$ python3 -q
>>> import numpy as np
>>> from numpy import linalg as LA
>>> np.set_printoptions(precision=4, suppress=True, linewidth=200, legacy="1.25")
>>> data = np.loadtxt("m.csv", delimiter=",")
>>> data
array([[-2.3155, -0.8348,  0.2151, -0.0606,  0.8143, -0.0324,  0.134 ,  0.6915, -1.2438,  0.4341, -0.5099,  0.3775, -0.2567,  0.3838],
       [-0.8348, -2.3942,  0.2998, -0.1297, -0.6619, -0.9221,  0.4832,  0.6189, -0.6693,  0.0004,  0.2849, -0.5896,  0.2061,  0.7472],
       [ 0.2151,  0.2998, -0.728 , -0.5855, -0.0547, -0.7417,  0.1137,  1.1512,  0.4204,  0.1739,  1.185 ,  1.5598, -0.1059,  0.6275],
       [-0.0606, -0.1297, -0.5855, -2.4686,  0.2546,  1.1635,  0.867 , -0.8755, -0.5224, -0.4386,  0.3619, -0.138 , -0.8014,  0.297 ],
       [ 0.8143, -0.6619, -0.0547,  0.2546, -0.6613,  0.8184,  0.2689, -0.2018, -1.0237, -0.5838, -0.0963,  0.6278,  0.2545,  0.2248],
       [-0.0324, -0.9221, -0.7417,  1.1635,  0.8184, -2.4138, -0.5043, -0.9045, -0.3501, -0.8933,  0.6847,  0.3824,  0.3252, -0.5933],
       [ 0.134 ,  0.4832,  0.1137,  0.867 ,  0.2689, -0.5043, -0.1564,  0.6412, -0.2284, -0.1269,  1.2798, -0.5186,  0.5923,  0.9533],
       [ 0.6915,  0.6189,  1.1512, -0.8755, -0.2018, -0.9045,  0.6412, -1.7186,  0.5473, -0.9396, -1.3483, -0.5354, -0.4685,  0.7929],
       [-1.2438, -0.6693,  0.4204, -0.5224, -1.0237, -0.3501, -0.2284,  0.5473,  0.711 , -1.7755,  0.5461,  0.0065,  1.4273,  0.3284],
       [ 0.4341,  0.0004,  0.1739, -0.4386, -0.5838, -0.8933, -0.1269, -0.9396, -1.7755, -0.6358,  1.6719,  0.1429,  0.7463, -0.0494],
       [-0.5099,  0.2849,  1.185 ,  0.3619, -0.0963,  0.6847,  1.2798, -1.3483,  0.5461,  1.6719, -0.8614,  0.9615,  1.4547, -0.0318],
       [ 0.3775, -0.5896,  1.5598, -0.138 ,  0.6278,  0.3824, -0.5186, -0.5354,  0.0065,  0.1429,  0.9615, -1.3758,  0.3579, -0.2496],
       [-0.2567,  0.2061, -0.1059, -0.8014,  0.2545,  0.3252,  0.5923, -0.4685,  1.4273,  0.7463,  1.4547,  0.3579, -1.5567, -0.2613],
       [ 0.3838,  0.7472,  0.6275,  0.297 ,  0.2248, -0.5933,  0.9533,  0.7929,  0.3284, -0.0494, -0.0318, -0.2496, -0.2613, -1.4248]])
>>> # symmetric, so the eigenvalues are real
>>> gram = data.T @ data
>>> LA.svd(data, compute_uv=False) ** 2
array([25.    , 16.0005, 16.0004, 15.9988,  9.0004,  9.0003,  9.0001,  8.9996,  4.0001,  4.    ,  3.9999,  1.0002,  1.    ,  0.9999])
>>> (data @ data.T).shape
(14, 14)
>>> np.round(np.trace(gram), 4), round(float((data ** 2).sum()), 4)
(124.0001, 124.0001)
>>> np.trace(data)
-17.9999
>>> round(np.abs(LA.eigvals(data)).max(), 4)
5.0
>>> np.sort(np.abs(LA.eigvals(data)))
array([0.9999, 1.    , 1.0001, 2.    , 2.    , 2.    , 2.9999, 3.    , 3.    , 3.0001, 3.9999, 4.    , 4.0001, 5.    ])
>>> LA.determinant(data)
Traceback (most recent call last):
  File "<python-input-13>", line 1, in <module>
    LA.determinant(data)
    ^^^^^^^^^^^^^^
AttributeError: module 'numpy.linalg' has no attribute 'determinant'
>>> np.allclose(data, data.T)
True
